$ python3 -q
>>> import numpy as np
>>> np.set_printoptions(precision=2, suppress=True, linewidth=100, sign=" ")
>>> feats = np.load("case15.npy")
>>> feats
array([[ 0.,  0.,  2.,  3.],
       [ 0.,  0.,  0.,  0.],
       [ 2.,  0.,  0.,  0.],
       [ 3.,  0.,  0.,  0.]])
>>> np.linalg.cond(feats) > 100
np.True_
>>> [round(float(x), 2) for x in np.linalg.svd(feats, compute_uv=False)[:3]]
[3.61, 3.61, 0.0]
>>> print(round(float(np.trace(np.linalg.pinv(feats) @ feats)), 2))
2.0
>>> np.allclose(feats[:-1].T @ np.linalg.lstsq(feats[:-1].T, feats[-1])[0], feats[-1])
True
>>> np.round(feats @ np.linalg.pinv(feats) @ feats, 2) + 0
array([[ 0.,  0.,  2.,  3.],
       [ 0.,  0.,  0.,  0.],
       [ 2.,  0.,  0.,  0.],
       [ 3.,  0.,  0.,  0.]])
>>> E = np.loadtxt("w.csv", delimiter=",")
>>> E
array([[ 3.,  1.,  1.,  1.],
       [ 1.,  3.,  1.,  1.],
       [ 1.,  1.,  3.,  1.],
       [ 1.,  1.,  1.,  3.]])
>>> [round(float(np.linalg.det(feats[:i, :i])), 2) + 0 for i in range(1, 5)]
[0.0, 0.0, 0.0, 0.0]
>>> r = np.linalg.matrix_rank(feats)
>>> r
np.int64(2)
>>> ns = np.linalg.svd(feats)[2][r:].T
>>> np.allclose(feats @ ns, 0)
True
>>> print(ns @ ns.T)
[[ 0.    0.    0.    0.  ]
 [ 0.    1.    0.    0.  ]
 [ 0.    0.    0.69 -0.46]
 [ 0.    0.   -0.46  0.31]]
>>> feats @ ns
array([[ 0.,  0.],
       [ 0.,  0.],
       [ 0.,  0.],
       [ 0.,  0.]])
>>> ns.shape
(4, 2)
>>> np.linalg.matrix_rank(feats.T @ feats), np.linalg.matrix_rank(feats @ feats.T)
(np.int64(2), np.int64(2))
>>> print([int(np.linalg.matrix_rank(np.delete(feats, i, axis=0))) for i in range(4)])
[1, 2, 2, 2]
>>> np.allclose(E, E.T)
True
>>> np.round(np.abs(np.linalg.eigvals(E)).max(), 2)
np.float64(6.0)
>>> print((E + E.T) / 2)
[[ 3.  1.  1.  1.]
 [ 1.  3.  1.  1.]
 [ 1.  1.  3.  1.]
 [ 1.  1.  1.  3.]]
>>> (E - E.T) / 2
array([[ 0.,  0.,  0.,  0.],
       [ 0.,  0.,  0.,  0.],
       [ 0.,  0.,  0.,  0.],
       [ 0.,  0.,  0.,  0.]])
>>> np.trace(E)
np.float64(12.0)
>>> E @ E
array([[ 12.,   8.,   8.,   8.],
       [  8.,  12.,   8.,   8.],
       [  8.,   8.,  12.,   8.],
       [  8.,   8.,   8.,  12.]])
>>> np.sort(np.abs(np.linalg.eigvals(E)))
array([ 2.,  2.,  2.,  6.])
>>> cent = np.array([[3, 1, 1], [1, 1, 0], [-2, -1, 3]])
>>> rng = np.random.default_rng(83311)
>>> arr = (rng.random((12, 3)) < 0.25) @ cent
>>> arr
array([[ 0,  0,  0],
       [ 3,  1,  1],
       [ 0,  0,  0],
       [ 1,  1,  0],
       [ 0,  0,  0],
       [-2, -1,  3],
       [ 0,  0,  0],
       [ 3,  1,  1],
       [-2, -1,  3],
       [ 4,  2,  1],
       [-2, -1,  3],
       [ 1,  1,  0]])
>>> other = np.c_[arr[:, :1] @ np.array([[2]]), np.array([-3, 3, 2, -5, -5, -2, 3, 4, 1, -1, -1, -2])]
>>> print(other)
[[ 0 -3]
 [ 6  3]
 [ 0  2]
 [ 2 -5]
 [ 0 -5]
 [-4 -2]
 [ 0  3]
 [ 6  4]
 [-4  1]
 [ 8 -1]
 [-4 -1]
 [ 2 -2]]
>>> np.round(np.linalg.norm(other - arr @ np.linalg.lstsq(arr, other)[0], axis=0), 2) + 0
array([ 0.  ,  7.56])
>>> np.linalg.norm(np.linalg.qr(arr)[0].T @ other, axis=0) ** 2 / ((other ** 2).sum(axis=0) + 1e-12)
array([ 1.  ,  0.47])
>>> np.linalg.matrix_rank(np.c_[arr, other])
np.int64(4)
>>> cent = arr[[7, 0]].astype(float)
>>> for _ in range(4):
...     z = np.linalg.norm(arr[:, None] - cent, axis=-1).argmin(axis=1)
...     cent = np.array([arr[z == j].mean(axis=0) for j in range(2)])
... 
>>> z
array([ 1,  0,  1,  1,  1,  1,  1,  0,  1,  0,  1,  1])
>>> print(np.abs(cent[1] - cent[0]).argmax())
0
>>> cent
array([[ 3.33,  1.33,  1.  ],
       [-0.44, -0.11,  1.  ]])
>>> cent[1] - cent[0]
array([-3.78, -1.44,  0.  ])
>>> x0 = np.array([2, 2, -3])
>>> target = arr @ x0
>>> target
array([  0,   5,   0,   4,   0, -15,   0,   5, -15,   9, -15,   4])
>>> target = target + 0.3 * rng.normal(size=12)
>>> print(target)
[ -0.1    5.09   0.61   3.89  -0.36 -14.96   0.01   4.92 -14.89   8.72 -15.04   3.89]
>>> coef, *_ = np.linalg.lstsq(arr, target)
>>> coef
array([ 2.07,  1.78, -3.02])
>>> [round(float(np.linalg.norm(np.linalg.solve(arr.T @ arr + lam * np.eye(3), arr.T @ target))), 2) for lam in (0, 1, 10, 100)]
[4.07, 3.94, 3.31, 1.36]
>>> coef.round()
array([ 2.,  2., -3.])
